In [1]: import numpy as np

In [2]: import numpy.linalg as la

In [3]: np.set_printoptions(precision=3, suppress=True, linewidth=160, legacy="1.25")

In [4]: X = np.load("arr.npy")

In [5]: X
Out[5]: 
array([[-0.173, -0.159,  0.282, -0.092,  0.055, -0.487,  0.403, -0.586, -0.151, -0.297],
       [ 0.519, -0.489,  0.409, -0.399, -0.015,  0.179,  0.002,  0.236, -0.025, -0.277],
       [ 0.   , -0.349, -0.486, -0.32 ,  0.129,  0.347, -0.232, -0.581,  0.08 ,  0.072],
       [-0.151,  0.183, -0.482, -0.44 , -0.183, -0.073,  0.118,  0.29 , -0.439, -0.434],
       [-0.022, -0.1  , -0.168,  0.127, -0.32 ,  0.385,  0.759,  0.03 ,  0.343, -0.028],
       [-0.26 , -0.426,  0.092,  0.055, -0.687, -0.062, -0.147,  0.016, -0.333,  0.362],
       [ 0.281,  0.58 ,  0.283, -0.102, -0.325,  0.388, -0.024, -0.396, -0.285,  0.024],
       [ 0.627, -0.122, -0.381,  0.539, -0.132, -0.229, -0.017, -0.115, -0.213, -0.166],
       [ 0.13 , -0.069, -0.04 , -0.066,  0.444,  0.077,  0.406,  0.087, -0.54 ,  0.552],
       [ 0.346,  0.183, -0.149, -0.461, -0.229, -0.495,  0.085, -0.01 ,  0.361,  0.421]])

In [6]: x = np.array([-2, -2, -2, 0, 0, 2, 1, 0, -1, 0])

In [7]: la.norm(X @ x) <= la.norm(X, 2) * la.norm(x) + 1e-9
Out[7]: True

In [8]: np.einsum("ij,j->i", X, x)
Out[8]: array([-0.319, -0.493,  2.051,  1.312,  1.765,  1.249, -1.252, -0.513,  1.058, -2.026])

In [9]: X @ np.ones(10)
Out[9]: array([-1.206,  0.14 , -1.341, -1.611,  1.006, -1.39 ,  0.424, -0.207,  0.982,  0.053])

In [10]: (X @ x).argmax()
Out[10]: 2

In [11]: q, Rm = la.qr(X)

In [12]: q @ Rm
Out[12]: 
array([[-0.173, -0.159,  0.282, -0.092,  0.055, -0.487,  0.403, -0.586, -0.151, -0.297],
       [ 0.519, -0.489,  0.409, -0.399, -0.015,  0.179,  0.002,  0.236, -0.025, -0.277],
       [ 0.   , -0.349, -0.486, -0.32 ,  0.129,  0.347, -0.232, -0.581,  0.08 ,  0.072],
       [-0.151,  0.183, -0.482, -0.44 , -0.183, -0.073,  0.118,  0.29 , -0.439, -0.434],
       [-0.022, -0.1  , -0.168,  0.127, -0.32 ,  0.385,  0.759,  0.03 ,  0.343, -0.028],
       [-0.26 , -0.426,  0.092,  0.055, -0.687, -0.062, -0.147,  0.016, -0.333,  0.362],
       [ 0.281,  0.58 ,  0.283, -0.102, -0.325,  0.388, -0.024, -0.396, -0.285,  0.024],
       [ 0.627, -0.122, -0.381,  0.539, -0.132, -0.229, -0.017, -0.115, -0.213, -0.166],
       [ 0.13 , -0.069, -0.04 , -0.066,  0.444,  0.077,  0.406,  0.087, -0.54 ,  0.552],
       [ 0.346,  0.183, -0.149, -0.461, -0.229, -0.495,  0.085, -0.01 ,  0.361,  0.421]])

In [13]: np.allclose(Rm.T @ Rm, X.T @ X)
Out[13]: True

In [14]: np.round(q.T @ q, 3) + 0
Out[14]: 
array([[1., 0., 0., 0., 0., 0., 0., 0., 0., 0.],
       [0., 1., 0., 0., 0., 0., 0., 0., 0., 0.],
       [0., 0., 1., 0., 0., 0., 0., 0., 0., 0.],
       [0., 0., 0., 1., 0., 0., 0., 0., 0., 0.],
       [0., 0., 0., 0., 1., 0., 0., 0., 0., 0.],
       [0., 0., 0., 0., 0., 1., 0., 0., 0., 0.],
       [0., 0., 0., 0., 0., 0., 1., 0., 0., 0.],
       [0., 0., 0., 0., 0., 0., 0., 1., 0., 0.],
       [0., 0., 0., 0., 0., 0., 0., 0., 1., 0.],
       [0., 0., 0., 0., 0., 0., 0., 0., 0., 1.]])
